$ python3 -q
>>> import numpy as np
>>> import numpy.linalg as la
>>> np.set_printoptions(suppress=True, linewidth=100)
>>> m1 = np.load("arr.npy")
>>> m1.round(2)
array([[-0.06,  0.41,  0.63, -0.66],
       [ 0.62, -0.62, -0.03, -0.48],
       [-0.55, -0.08, -0.6 , -0.57],
       [-0.55, -0.66,  0.49,  0.11]])
>>> # orthonormal columns
>>> np.allclose(m1, m1.T)
False
>>> round(np.abs(la.eigvals(m1)).max(), 2)
np.float64(1.0)
>>> round(la.det(m1), 2)
np.float64(-1.0)
>>> np.round((m1 + m1.T) / 2, 2)
array([[-0.06,  0.51,  0.04, -0.61],
       [ 0.51, -0.62, -0.06, -0.57],
       [ 0.04, -0.06, -0.6 , -0.04],
       [-0.61, -0.57, -0.04,  0.11]])
>>> np.round(m1 @ m1, 2)
array([[ 0.27,  0.1 , -0.75, -0.59],
       [-0.14,  0.96,  0.19, -0.14],
       [ 0.64,  0.24, -0.27,  0.68],
       [-0.71,  0.07, -0.57,  0.41]])
>>> np.allclose(m1 @ m1.T, m1.T @ m1)
True
>>> np.round(la.matrix_power(m1, 4), 2) + 0
array([[ 0.  , -0.1 ,  0.35, -0.93],
       [ 0.05,  0.95,  0.32,  0.02],
       [-0.51,  0.28, -0.75, -0.31],
       [-0.86, -0.11,  0.47,  0.19]])
>>> np.round(np.sort(np.abs(la.eigvals(m1))), 2)
array([1., 1., 1., 1.])
>>> X = np.load("m.npy")
>>> X
array([[ 0, -2,  0],
       [ 0,  0, -3],
       [ 0,  0,  0]])
>>> # triangular: eigenvalues sit on the diagonal
>>> round(float(la.det(2 * m1)), 2), round(float(la.det(m1)), 2)
(-16.0, -1.0)
>>> np.round(np.poly(m1), 2) + 0
array([ 1.  ,  1.17,  0.  , -1.17, -1.  ])
>>> left, sv, Vt = la.svd(X)
>>> sv
array([3., 2., 0.])
>>> A2 = left[:, :2] @ np.diag(sv[:2]) @ Vt[:2]
>>> la.matrix_rank(A2)
np.int64(2)
>>> A2
array([[ 0., -2.,  0.],
       [ 0.,  0., -3.],
       [ 0.,  0.,  0.]])
>>> round(la.norm(X - A2) / la.norm(X), 2)
np.float64(0.0)
>>> la.matrix_rank(X, rtol=0.05)
np.int64(2)
